$ ipython --no-banner

In [1]: import numpy as np

In [2]: from numpy import linalg as LA

In [3]: np.set_printoptions(precision=1, suppress=True, linewidth=120)

In [4]: A = np.array([[3.0, 1.0, 0.0, 0.0, 0.0],
   ...:     [0.0, 3.0, 1.0, 0.0, 0.0],
   ...:     [0.0, 0.0, 3.0, 1.0, 0.0],
   ...:     [0.0, 0.0, 0.0, 3.0, 1.0],
   ...:     [0.0, 0.0, 0.0, 0.0, 3.0]])

In [5]: vec = np.array([-1, 0, 0, -2, 1])

In [6]: rhs = A @ vec

In [7]: rhs
Out[7]: array([-3.,  0., -2., -5.,  3.])

In [8]: LA.solve(A, rhs + A[:, 2])
Out[8]: array([-1.,  0.,  1., -2.,  1.])

In [9]: print(LA.solve(A.T, A[4]))
[0. 0. 0. 0. 1.]

In [10]: evals, V = LA.eig(A)

In [11]: np.sort(LA.eigvals(A @ A))
Out[11]: array([9., 9., 9., 9., 9.])

In [12]: print(np.prod(evals))
243.0

In [13]: evals
Out[13]: array([3., 3., 3., 3., 3.])

In [14]: m1 = np.loadtxt("sample14.csv", delimiter=",")

In [15]: m1
Out[15]: 
array([[ 2.,  3.,  7.,  5.,  5.],
       [ 1., 15.,  3.,  7., 13.],
       [ 5.,  0.,  0.,  0.,  0.],
       [ 0.,  0.,  4.,  0.,  0.],
       [ 7.,  0.,  5., 14.,  6.],
       [ 3.,  3.,  7.,  7.,  5.],
       [ 6.,  0.,  0.,  1.,  0.],
       [ 0.,  9.,  6.,  1.,  8.],
       [ 9.,  0.,  0.,  9.,  0.],
       [ 0., 12.,  8.,  0.,  7.],
       [ 3.,  0., 11.,  4.,  0.],
       [ 2.,  9.,  2.,  5.,  8.],
       [ 0.,  6.,  2.,  0.,  3.],
       [ 8.,  0.,  0.,  7.,  0.],
       [ 4.,  0.,  0.,  0.,  0.],
       [ 0.,  6., 10.,  0.,  3.],
       [ 1.,  0.,  6.,  0.,  0.],
       [ 3.,  0.,  1.,  0.,  0.]])

In [16]: out = m1 / LA.norm(m1, axis=1, keepdims=True)

In [17]: cov = out @ out.T

In [18]: cov[15]
Out[18]: array([0.8, 0.6, 0. , 0.8, 0.3, 0.7, 0. , 0.8, 0. , 0.9, 0.8, 0.6, 0.8, 0. , 0. , 1. , 0.8, 0.3])

In [19]: K = np.load("case15.npy")

In [20]: print(K)
[[ 1 -1]
 [ 0  2]]

In [21]: hat = m1 @ LA.solve(m1.T @ m1, m1.T)

In [22]: np.round(hat @ m1[:, 2], 1) + 0
Out[22]: array([ 7.,  3.,  0.,  4.,  5.,  7.,  0.,  6.,  0.,  8., 11.,  2.,  2.,  0.,  0., 10.,  6.,  1.])

In [23]: np.allclose(hat @ hat, hat)
Out[23]: True

In [24]: np.diag(hat)
Out[24]: array([0.2, 0.5, 0.3, 0.1, 0.6, 0.2, 0.3, 0.3, 0.5, 0.4, 0.4, 0.2, 0.1, 0.3, 0.2, 0.3, 0.1, 0.1])

In [25]: np.round(LA.eigvalsh(hat), 1) + 0
Out[25]: array([0., 0., 0., 0., 0., 0., 0., 0., 0., 0., 0., 0., 0., 1., 1., 1., 1., 1.])
